% ipython --no-banner

In [1]: import numpy as np

In [2]: from numpy import linalg as LA

In [3]: np.set_printoptions(precision=1, suppress=True, linewidth=120)

In [4]: Y = np.array([[1, 0], [1, 0], [1, 1]])

In [5]: F = np.kron(np.eye(3, dtype=int), Y)

In [6]: F
Out[6]: 
array([[1, 0, 0, 0, 0, 0],
       [1, 0, 0, 0, 0, 0],
       [1, 1, 0, 0, 0, 0],
       [0, 0, 1, 0, 0, 0],
       [0, 0, 1, 0, 0, 0],
       [0, 0, 1, 1, 0, 0],
       [0, 0, 0, 0, 1, 0],
       [0, 0, 0, 0, 1, 0],
       [0, 0, 0, 0, 1, 1]])

In [7]: # row 1 repeats row 0

In [8]: proj = F @ LA.solve(F.T @ F, F.T)

In [9]: LA.eigvalsh(proj)
Out[9]: array([0., 0., 0., 1., 1., 1., 1., 1., 1.])

In [10]: np.trace(proj)
Out[10]: np.float64(6.0)

In [11]: proj.round(1) + 0
Out[11]: 
array([[0.5, 0.5, 0. , 0. , 0. , 0. , 0. , 0. , 0. ],
       [0.5, 0.5, 0. , 0. , 0. , 0. , 0. , 0. , 0. ],
       [0. , 0. , 1. , 0. , 0. , 0. , 0. , 0. , 0. ],
       [0. , 0. , 0. , 0.5, 0.5, 0. , 0. , 0. , 0. ],
       [0. , 0. , 0. , 0.5, 0.5, 0. , 0. , 0. , 0. ],
       [0. , 0. , 0. , 0. , 0. , 1. , 0. , 0. , 0. ],
       [0. , 0. , 0. , 0. , 0. , 0. , 0.5, 0.5, 0. ],
       [0. , 0. , 0. , 0. , 0. , 0. , 0.5, 0.5, 0. ],
       [0. , 0. , 0. , 0. , 0. , 0. , 0. , 0. , 1. ]])

In [12]: arr = np.array([[3.3, 0.0, 3.0, 1.0, -1.0],
    ...:     [-1.0, 2.3, 0.0, -1.0, 2.0],
    ...:     [0.0, -2.0, -2.7, -2.0, 3.0],
    ...:     [-2.0, 3.0, 0.0, 3.3, -3.0],
    ...:     [3.0, 0.0, 3.0, 1.0, -0.7]])

In [13]: x = np.array([-3, 2, -3, 1, 2])

In [14]: y = arr @ x

In [15]: b, lr = np.zeros(5), 1 / LA.norm(arr, 2) ** 2

In [16]: for i in range(6):
    ...:     b -= lr * arr.T @ (arr @ b - y)
    ...:     if i % 2 == 0: print(i, round(LA.norm(arr @ b - y), 1))
    ...: 
0 9.4
2 3.0
4 2.4

In [17]: b
Out[17]: array([-3.4,  1.7, -2.7, -0.3,  0.9])

In [18]: u = np.array([0, 2])

In [19]: np.cross(arr[3, :3], arr[1, :3])
Out[19]: array([ 0. ,  0. , -1.6])

In [20]: print(np.polyval(u, arr[3]))
[2. 2. 2. 2. 2.]

In [21]: np.kron(np.eye(2, dtype=int), arr)
Out[21]: 
array([[ 3.3,  0. ,  3. ,  1. , -1. ,  0. ,  0. ,  0. ,  0. , -0. ],
       [-1. ,  2.3,  0. , -1. ,  2. , -0. ,  0. ,  0. , -0. ,  0. ],
       [ 0. , -2. , -2.7, -2. ,  3. ,  0. , -0. , -0. , -0. ,  0. ],
       [-2. ,  3. ,  0. ,  3.3, -3. , -0. ,  0. ,  0. ,  0. , -0. ],
       [ 3. ,  0. ,  3. ,  1. , -0.7,  0. ,  0. ,  0. ,  0. , -0. ],
       [ 0. ,  0. ,  0. ,  0. , -0. ,  3.3,  0. ,  3. ,  1. , -1. ],
       [-0. ,  0. ,  0. , -0. ,  0. , -1. ,  2.3,  0. , -1. ,  2. ],
       [ 0. , -0. , -0. , -0. ,  0. ,  0. , -2. , -2.7, -2. ,  3. ],
       [-0. ,  0. ,  0. ,  0. , -0. , -2. ,  3. ,  0. ,  3.3, -3. ],
       [ 0. ,  0. ,  0. ,  0. , -0. ,  3. ,  0. ,  3. ,  1. , -0.7]])

In [22]: np.poly(arr)
Out[22]: array([   1. ,   -5.5,   -0.3,   65. , -122.3,   30.9])

In [23]: np.round(LA.det(2 * arr), 1), round(float(LA.det(arr)), 1)
Out[23]: (np.float64(-989.0), -30.9)

In [24]: LA.eigvals(arr)
Out[24]: array([-3.4+0.j ,  3.2+1.8j,  3.2-1.8j,  0.3+0.j ,  2.3+0.j ])

In [25]: round(float(np.einsum("ii->", arr)), 1)
Out[25]: 5.5

In [26]: J = np.load("dump.npy")

In [27]: J
Out[27]: 
array([[  5,  -6,  -6,   3],
       [  8,  -2, -13,   8],
       [  9,  -1,  -7,  -1],
       [  4,  -2,   1,  -3],
       [  4, -11,  -7,   2],
       [ -4,  -4,  -4,   2],
       [  4,  -2,  -5,   3],
       [  5,  -4, -14,   5],
       [  5,  -1, -15,  10],
       [ 14,  -7, -12,  19],
       [ 17, -16, -18,  18],
       [ 15, -12, -22,  26],
       [ 12, -12, -26,  23],
       [ 10,  -3, -28,  23],
       [ 18, -11, -34,  27],
       [ 16, -16, -35,  30],
       [ 25,  -8, -26,  37],
       [ 17,   1, -31,  42],
       [ 11,   1, -30,  39],
       [ 12,  -2, -38,  41],
       [ 15,   7, -30,  38],
       [ 13,  -1, -21,  31],
       [  4,   2, -18,  26],
       [ -1,  -4, -10,  18],
       [  8,  -5,  -5,  12],
       [ 15,   3,   2,  12]])

In [28]: proj = J @ LA.solve(J.T @ J, J.T)

In [29]: np.trace(proj)
Out[29]: np.float64(4.0)

In [30]: np.round(np.diag(proj), 1) + 0
Out[30]: 
array([0. , 0.1, 0.2, 0. , 0.1, 0.1, 0. , 0.1, 0.1, 0.1, 0.2, 0.1, 0.1, 0.1, 0.2, 0.2, 0.2, 0.2, 0.2, 0.2, 0.3, 0.1,
       0.1, 0.3, 0.1, 0.4])

In [31]: LA.matrix_rank(np.eye(26) - proj)
Out[31]: np.int64(22)

In [32]: ang = np.radians(60)

In [33]: r_ = np.eye(4)

In [34]: r_[0, 0] = r_[1, 1] = np.cos(ang)

In [35]: r_[0, 1], r_[1, 0] = -np.sin(ang), np.sin(ang)

In [36]: r_
Out[36]: 
array([[ 0.5, -0.9,  0. ,  0. ],
       [ 0.9,  0.5,  0. ,  0. ],
       [ 0. ,  0. ,  1. ,  0. ],
       [ 0. ,  0. ,  0. ,  1. ]])

In [37]: Y = J @ r_.T

In [38]: print(np.abs(Y - J).max(axis=0))
[13.6 25.7  0.   0. ]

In [39]: np.allclose(J @ J.T, Y @ Y.T)
Out[39]: True

In [40]: u, r1 = r_[1], r_[3]

In [41]: print(u @ r1)
0.0

In [42]: p = (u @ r1) / (u @ u) * u

In [43]: print(np.outer(u, r1))
[[0.  0.  0.  0.9]
 [0.  0.  0.  0.5]
 [0.  0.  0.  0. ]
 [0.  0.  0.  0. ]]

In [44]: LA.matrix_rank(np.outer(u, r1))
Out[44]: np.int64(1)

In [45]: print(p)
[0. 0. 0. 0.]

In [46]: labels = J[:, 0] > np.median(J[:, 0])

In [47]: u = J[labels].mean(axis=0) - J[~labels].mean(axis=0)

In [48]: labels.astype(int)
Out[48]: array([0, 0, 0, 0, 0, 0, 0, 0, 0, 1, 1, 1, 1, 0, 1, 1, 1, 1, 1, 1, 1, 1, 0, 0, 0, 1])

In [49]: np.argsort(-np.abs(u).round(6), kind="stable")
Out[49]: array([3, 2, 0, 1])

In [50]: u
Out[50]: array([ 10.7,  -2.3, -14.6,  21.2])

In [51]: np.round((((J - J.mean(axis=0)) @ u > 0) == labels).mean(), 1)
Out[51]: np.float64(0.8)

In [52]: E = np.array([[9, -6, 9, -6, 9, -6],
    ...:     [-2, -9, -2, -9, -2, -9],
    ...:     [3, -7, 3, -7, 3, -7],
    ...:     [9, -6, 9, -6, 9, -6],
    ...:     [-2, -9, -2, -9, -2, -9],
    ...:     [3, -7, 3, -7, 3, -7]])

In [53]: E
Out[53]: 
array([[ 9, -6,  9, -6,  9, -6],
       [-2, -9, -2, -9, -2, -9],
       [ 3, -7,  3, -7,  3, -7],
       [ 9, -6,  9, -6,  9, -6],
       [-2, -9, -2, -9, -2, -9],
       [ 3, -7,  3, -7,  3, -7]])

In [54]: x = np.array([1, 3, 2, 3, 1, 1])

In [55]: E @ x
Out[55]: array([ -6, -71, -37,  -6, -71, -37])

In [56]: np.einsum("ij,j->i", E, x)
Out[56]: array([ -6, -71, -37,  -6, -71, -37])

In [57]: print(E * x)
[[  9 -18  18 -18   9  -6]
 [ -2 -27  -4 -27  -2  -9]
 [  3 -21   6 -21   3  -7]
 [  9 -18  18 -18   9  -6]
 [ -2 -27  -4 -27  -2  -9]
 [  3 -21   6 -21   3  -7]]

In [58]: E @ np.ones(6)
Out[58]: array([  9., -33., -12.,   9., -33., -12.])

In [59]: LA.norm(E @ x) <= LA.norm(E, 2) * LA.norm(x) + 1e-9
Out[59]: np.True_

In [60]: print(round(np.abs(LA.eigvals(E)).max(), 1))
12.0

In [61]: LA.matrix_power(E, 3)
Out[61]: 
array([[ -360,   792,  -360,   792,  -360,   792],
       [ 1320, -2904,  1320, -2904,  1320, -2904],
       [  480, -1056,   480, -1056,   480, -1056],
       [ -360,   792,  -360,   792,  -360,   792],
       [ 1320, -2904,  1320, -2904,  1320, -2904],
       [  480, -1056,   480, -1056,   480, -1056]])

In [62]: [round(float(x), 1) for x in LA.svd(E, compute_uv=False)[:3]]
Out[62]: [34.4, 19.4, 0.0]

In [63]: LA.lstsq(E[:-1].T, E[-1])[2]
Out[63]: np.int32(2)

In [64]: np.unique(E.round(6), axis=0).shape
Out[64]: (3, 6)

In [65]: np.round(np.trace(LA.pinv(E) @ E), 1)
Out[65]: np.float64(2.0)

In [66]: np.abs(np.diag(LA.qr(E)[1])) > 1e-9
Out[66]: array([ True,  True, False, False, False, False])

In [67]: E @ LA.pinv(E) @ E
Out[67]: 
array([[ 9., -6.,  9., -6.,  9., -6.],
       [-2., -9., -2., -9., -2., -9.],
       [ 3., -7.,  3., -7.,  3., -7.],
       [ 9., -6.,  9., -6.,  9., -6.],
       [-2., -9., -2., -9., -2., -9.],
       [ 3., -7.,  3., -7.,  3., -7.]])

In [68]: A = np.array([[3.1, -1.0, -2.0, 2.0],
    ...:     [-2.0, 3.1, 0.0, 0.0],
    ...:     [1.0, -2.0, 3.1, 2.0],
    ...:     [3.0, -1.0, -2.0, 2.1]])

In [69]: print(A)
[[ 3.1 -1.  -2.   2. ]
 [-2.   3.1  0.   0. ]
 [ 1.  -2.   3.1  2. ]
 [ 3.  -1.  -2.   2.1]]

In [70]: ang = np.radians(180)

In [71]: r_ = np.eye(4)

In [72]: r_[2, 2] = r_[1, 1] = np.cos(ang)

In [73]: r_[2, 1], r_[1, 2] = -np.sin(ang), np.sin(ang)

In [74]: print(r_.round(1) + 0)
[[ 1.  0.  0.  0.]
 [ 0. -1.  0.  0.]
 [ 0.  0. -1.  0.]
 [ 0.  0.  0.  1.]]

In [75]: Y = A @ r_.T

In [76]: np.round(LA.det(r_), 1), np.trace(r_)
Out[76]: (np.float64(1.0), np.float64(0.0))

In [77]: np.abs(Y - A).max(axis=0)
Out[77]: array([0. , 6.2, 6.2, 0. ])

In [78]: np.allclose(A @ A.T, Y @ Y.T)
Out[78]: True

In [79]: np.allclose(LA.norm(A, axis=1), LA.norm(Y, axis=1))
Out[79]: True
